$ ipython --no-banner

In [1]: import numpy as np

In [2]: import numpy.linalg as la

In [3]: np.set_printoptions(precision=2, suppress=True, linewidth=100, legacy="1.25")

In [4]: Y = np.array([[6, 4], [0, 4]])

In [5]: C = np.array([[0]])

In [6]: M = np.block([[Y, np.zeros((2, 1))], [np.zeros((1, 2)), C]])

In [7]: M
Out[7]: 
array([[6., 4., 0.],
       [0., 4., 0.],
       [0., 0., 0.]])

In [8]: # triangular: eigenvalues sit on the diagonal

In [9]: la.matrix_rank(M, rtol=0.1)
Out[9]: 2

In [10]: [round(float(x), 2) for x in la.svd(M, compute_uv=False)[:3]]
Out[10]: [7.62, 3.15, 0.0]

In [11]: la.cond(M) > 100
Out[11]: True

In [12]: np.argsort(-la.norm(M, axis=0).round(6), kind="stable")[:3]
Out[12]: array([0, 1, 2])

In [13]: rng = np.random.default_rng(217489)

In [14]: idx = rng.permutation(3)

In [15]: idx
Out[15]: array([0, 1, 2])

In [16]: Y = M[idx][:, idx]

In [17]: np.round(la.det(Y), 2), round(float(la.det(M[idx])), 2)
Out[17]: (0.0, 0.0)

In [18]: C = 5 * np.array([[-0.7, 0.7, -1.1, 0.0],
    ...:     [0.2, 1.4, -0.3, -0.5],
    ...:     [1.4, -1.3, 1.0, 0.0]])

In [19]: idx = rng.integers(0, 3, 15)

In [20]: data = C[idx] + rng.normal(size=(15, 4))

In [21]: data
Out[21]: 
array([[ 1.37,  6.29, -0.33, -1.54],
       [ 7.03, -5.64,  4.96, -0.69],
       [ 2.33,  5.71, -1.38, -2.09],
       [ 0.31,  6.99, -2.32, -1.81],
       [ 7.95, -6.37,  5.41, -1.  ],
       [ 7.96, -6.95,  4.76, -0.29],
       [ 6.51, -7.19,  6.06, -0.7 ],
       [-2.86,  3.99, -6.25, -1.21],
       [ 1.31,  6.09, -0.85, -2.25],
       [-5.12,  5.07, -5.46,  0.34],
       [-1.15,  3.21, -6.36, -1.23],
       [ 8.11, -5.38,  6.43,  0.44],
       [-2.44,  4.05, -4.19, -0.81],
       [-1.52,  4.22, -6.04,  0.49],
       [ 6.11, -7.05,  4.66,  0.16]])

In [22]: Y = np.c_[data[:, :3] @ np.array([[0, 3, 2], [3, 3, 2], [3, 0, 1]]), np.array([0, 1, 2, 1, 0, 0, 2, 1, 2, 0, 2, 1, 0, 0, 1])]

In [23]: Y
Out[23]: 
array([[17.87, 22.97, 14.99,  0.  ],
       [-2.03,  4.17,  7.74,  1.  ],
       [12.99, 24.13, 14.7 ,  2.  ],
       [14.01, 21.9 , 12.28,  1.  ],
       [-2.87,  4.75,  8.58,  0.  ],
       [-6.57,  3.04,  6.79,  0.  ],
       [-3.39, -2.05,  4.7 ,  2.  ],
       [-6.78,  3.39, -3.99,  1.  ],
       [15.72, 22.21, 13.95,  2.  ],
       [-1.16, -0.14, -5.55,  0.  ],
       [-9.46,  6.18, -2.24,  2.  ],
       [ 3.14,  8.2 , 11.89,  1.  ],
       [-0.4 ,  4.85, -0.96,  0.  ],
       [-5.45,  8.11, -0.63,  0.  ],
       [-7.18, -2.83,  2.77,  1.  ]])

In [24]: la.matrix_rank(np.c_[data, Y])
Out[24]: 5

In [25]: np.round(la.norm(Y - data @ la.lstsq(data, Y)[0], axis=0), 2) + 0
Out[25]: array([0.  , 0.  , 0.  , 2.67])

In [26]: la.matrix_rank(Y)
Out[26]: 4

In [27]: cen = (data - data.mean(axis=0)) / data.std(axis=0)

In [28]: np.argwhere(np.abs(cen) > 2)
Out[28]: array([], shape=(0, 2), dtype=int64)

In [29]: cen.std(axis=0)
Out[29]: array([1., 1., 1., 1.])

In [30]: beta = la.lstsq(np.delete(cen, 2, axis=1), cen[:, 2])[0]

In [31]: round(1 - np.var(cen[:, 2] - np.delete(cen, 2, axis=1) @ beta), 2)
Out[31]: 0.93

In [32]: beta
Out[32]: array([ 0.88, -0.09,  0.02])

In [33]: np.abs(beta).argmax()
Out[33]: 0

In [34]: x0 = np.array([2, 1, 3, 2])

In [35]: y = data @ x0

In [36]: np.round(la.pinv(data) @ data, 2) + 0
Out[36]: 
array([[1., 0., 0., 0.],
       [0., 1., 0., 0.],
       [0., 0., 1., 0.],
       [0., 0., 0., 1.]])

In [37]: y = y + 0.1 * rng.normal(size=15)

In [38]: y
Out[38]: 
array([  5.  ,  22.03,   1.99,  -2.75,  23.7 ,  22.79,  22.7 , -22.86,   1.68, -20.92, -20.54,
        31.11, -14.82, -16.03,  19.43])

In [39]: beta, *_ = la.lstsq(data, y)

In [40]: [round(float(la.norm(la.solve(data.T @ data + lam * np.eye(4), data.T @ y))), 2) for lam in (0, 1, 10, 100)]
Out[40]: [4.22, 3.97, 3.24, 2.24]

In [41]: m1 = np.array([[0.01, -0.13, 0.07, 0.15, 0.11],
    ...:     [-6.05, 6.18, -2.98, -6.07, -0.12],
    ...:     [6.04, -6.0, 3.04, 6.02, -0.02]])

In [42]: u = np.array([-2, 0, 0])

In [43]: np.round(np.correlate(m1[0], m1[2], "full"), 2) + 0
Out[43]: array([ 0.  ,  0.06, -0.75, -0.04,  1.95, -0.09, -0.14,  0.25,  0.66])

In [44]: np.round(np.polyval(u, m1[0]), 2) + 0
Out[44]: array([ 0.  , -0.03, -0.01, -0.04, -0.02])

In [45]: Uu, sigma, vt = la.svd(m1)

In [46]: sigma
Out[46]: array([15.44,  0.19,  0.09])

In [47]: Y = Uu[:, :1] @ np.diag(sigma[:1]) @ vt[:1]

In [48]: round(float(la.norm(m1 - Y, 2)), 2), round(sigma[1], 2)
Out[48]: (0.19, 0.19)

In [49]: Y.round(2) + 0
Out[49]: 
array([[ 0.1 , -0.1 ,  0.05,  0.1 ,  0.  ],
       [-6.08,  6.12, -3.03, -6.08, -0.05],
       [ 6.01, -6.06,  2.99,  6.01,  0.05]])

In [50]: np.round(la.norm(m1 - Y) / la.norm(m1), 2)
Out[50]: 0.01

In [51]: la.matrix_rank(m1, rtol=0.05)
Out[51]: 1

In [52]: feats = np.loadtxt("dump.csv", delimiter=",")

In [53]: feats
Out[53]: 
array([[ 5.38,  6.68, -1.34,  4.97],
       [ 5.45, -5.58,  4.53,  4.32],
       [ 7.91, -1.48, -3.45, -4.84],
       [ 0.11,  7.76, -5.99, -1.97],
       [-4.28,  3.1 ,  4.22, -7.36],
       [ 1.2 ,  8.15, -5.65, -0.42],
       [ 2.01,  5.36, -7.73,  2.71],
       [ 0.17, -5.29, -8.39, -1.27],
       [-9.06, -3.7 ,  0.01, -2.04],
       [-4.  ,  4.14, -4.34,  6.93],
       [-5.54, -4.7 , -1.48, -6.71],
       [ 4.85, -2.22, -2.  , -8.22],
       [ 2.66, -3.72, -8.59, -2.31],
       [ 3.89,  7.91, -4.73,  0.14],
       [-5.99, -1.84, -6.15, -4.79],
       [-0.34,  0.96, -7.18, -6.88],
       [ 7.09,  3.04, -5.01,  3.93],
       [-5.21, -2.04, -1.68,  8.11],
       [-8.52,  2.71, -2.48,  3.73],
       [-2.09,  6.81,  5.  , -4.92],
       [-2.87, -2.88,  3.82,  8.3 ],
       [ 4.61, -2.55, -1.64, -8.34],
       [ 2.65, -4.1 , -8.72, -0.29],
       [ 5.05, -7.71,  0.1 , -3.87],
       [-7.55,  5.46, -2.41, -2.73],
       [ 6.9 ,  3.2 ,  0.94, -6.42],
       [ 3.67, -8.27,  0.35, -4.25],
       [ 9.31, -0.1 , -1.16,  3.47],
       [ 3.13, -0.48,  2.18, -9.23]])

In [54]: idx = feats[:, 2] > np.median(feats[:, 2])

In [55]: u = feats[idx].mean(axis=0) - feats[~idx].mean(axis=0)

In [56]: round((((feats - feats.mean(axis=0)) @ u > 0) == idx).mean(), 2)
Out[56]: 0.9

In [57]: ((feats - feats.mean(axis=0)) @ u > 0).astype(int)
Out[57]: array([0, 1, 1, 0, 1, 0, 0, 0, 1, 0, 1, 1, 0, 0, 0, 0, 0, 1, 0, 1, 1, 1, 0, 1, 0, 1, 1, 1, 1])

In [58]: cen = (feats - feats.mean(axis=0)) / feats.std(axis=0)

In [59]: cen.std(axis=0)
Out[59]: array([1., 1., 1., 1.])

In [60]: np.argwhere(np.abs(cen) > 2)
Out[60]: array([], shape=(0, 2), dtype=int64)

In [61]: beta = la.lstsq(np.delete(cen, 1, axis=1), cen[:, 1])[0]

In [62]: beta
Out[62]: array([-0.06, -0.11,  0.14])

In [63]: x0 = np.array([0, 1, -1, 0])

In [64]: y = feats @ x0

In [65]: np.round(la.solve(feats.T @ feats, feats.T @ y), 2) + 0
Out[65]: array([ 0.,  1., -1.,  0.])

In [66]: y = y + 0.02 * rng.normal(size=29)

In [67]: y
Out[67]: 
array([  8.04, -10.07,   1.99,  13.76,  -1.14,  13.81,  13.1 ,   3.1 ,  -3.72,   8.48,  -3.19,
        -0.23,   4.87,  12.63,   4.32,   8.18,   8.05,  -0.37,   5.17,   1.8 ,  -6.71,  -0.86,
         4.63,  -7.79,   7.83,   2.23,  -8.62,   1.07,  -2.68])

In [68]: beta, *_ = la.lstsq(feats, y)

In [69]: beta.round()
Out[69]: array([ 0.,  1., -1., -0.])

In [70]: round(la.norm(y - feats @ beta), 2)
Out[70]: 0.1

In [71]: [round(float(la.norm(la.solve(feats.T @ feats + lam * np.eye(4), feats.T @ y))), 2) for lam in (0, 1, 10, 100)]
Out[71]: [1.41, 1.41, 1.4, 1.24]
